$ python -q
>>> import numpy as np
>>> import numpy.linalg as la
>>> np.set_printoptions(suppress=True, linewidth=160)
>>> mat = np.loadtxt("run9.csv", delimiter=",")
>>> print(mat)
[[-2.  0. -1. -1. -2.]
 [ 1. -2.  2.  0. -2.]
 [ 2.  1.  2. -2.  2.]
 [-1.  2.  0. -1.  2.]
 [ 1. -2. -2. -2.  2.]
 [-3.  2. -3. -1.  0.]]
>>> x0 = np.array([0, 5, 3, 2, 4])
>>> rhs = mat @ x0
>>> coef, lr = np.zeros(5), 1 / la.norm(mat, 2) ** 2
>>> for i in range(250):
...     coef -= lr * mat.T @ (mat @ coef - rhs)
...     if i % 50 == 0: print(i, round(la.norm(mat @ coef - rhs), 1))
... 
0 16.3
50 0.3
100 0.2
150 0.1
200 0.1
>>> print(round(la.cond(mat), 1))
9.4
>>> P = mat @ la.solve(mat.T @ mat, mat.T)
>>> print(np.round(P @ mat[:, 2], 1) + 0)
[-1.  2.  2.  0. -2. -3.]
>>> print(np.allclose(P @ P, P))
True
>>> print(np.round(la.eigvalsh(P), 1) + 0)
[0. 1. 1. 1. 1. 1.]
>>> print(round(la.norm(mat, 2), 1))
6.4
>>> print(la.norm(mat, axis=1).argmax())
5
>>> print(np.round(la.norm(mat, axis=0), 1))
[4.5 4.1 4.7 3.3 4.5]
>>> print(np.round(la.norm(mat) ** 2 / la.norm(mat, 2) ** 2, 1))
2.2
>>> U, s, Vt = la.svd(mat, full_matrices=False)
>>> print(np.round(np.abs(Vt[0]), 1) + 0)
[0.6 0.4 0.6 0.1 0. ]
>>> print(np.abs(U[:, 0]).round(6).argmax())
5
>>> x0 = np.array([4, 2, 1, 5, 1])
>>> rhs = mat @ x0
>>> print(np.round(la.lstsq(mat, rhs)[0], 1))
[4. 2. 1. 5. 1.]
>>> rng = np.random.default_rng(854397)
>>> rhs = rhs + 0.1 * rng.normal(size=6)
>>> print(rhs.round(1))
[-15.9  -0.2   4.   -3.  -10.1 -16. ]
>>> coef, *_ = la.lstsq(mat, rhs)
>>> print(np.round(mat.T @ (rhs - mat @ coef), 1) + 0)
[0. 0. 0. 0. 0.]
>>> print(coef.round())
[4. 2. 1. 5. 1.]
>>> th = np.deg2rad(90)
>>> X = np.eye(6)
>>> X[np.ix_([0, 1], [0, 1])] = [[np.cos(th), -np.sin(th)], [np.sin(th), np.cos(th)]]
>>> print(X.round(1) + 0)
[[ 0. -1.  0.  0.  0.  0.]
 [ 1.  0.  0.  0.  0.  0.]
 [ 0.  0.  1.  0.  0.  0.]
 [ 0.  0.  0.  1.  0.  0.]
 [ 0.  0.  0.  0.  1.  0.]
 [ 0.  0.  0.  0.  0.  1.]]
>>> q, r_ = la.qr(mat)
>>> print(np.allclose(r_.T @ r_, mat.T @ mat))
True
>>> Y = mat / la.norm(mat, axis=1, keepdims=True)
>>> gram = Y @ Y.T
>>> print(gram[5].round(1))
[ 0.7 -0.8 -0.4  0.5  0.1  1. ]
>>> print(gram.round(1) + 0)
[[ 1.   0.  -0.6 -0.1 -0.2  0.7]
 [ 0.   1.   0.  -0.8 -0.2 -0.8]
 [-0.6  0.   1.   0.5  0.2 -0.4]
 [-0.1 -0.8  0.5  1.   0.1  0.5]
 [-0.2 -0.2  0.2  0.1  1.   0.1]
 [ 0.7 -0.8 -0.4  0.5  0.1  1. ]]
>>> print((np.abs(gram) > 0.9).astype(int))
[[1 0 0 0 0 0]
 [0 1 0 0 0 0]
 [0 0 1 0 0 0]
 [0 0 0 1 0 0]
 [0 0 0 0 1 0]
 [0 0 0 0 0 1]]
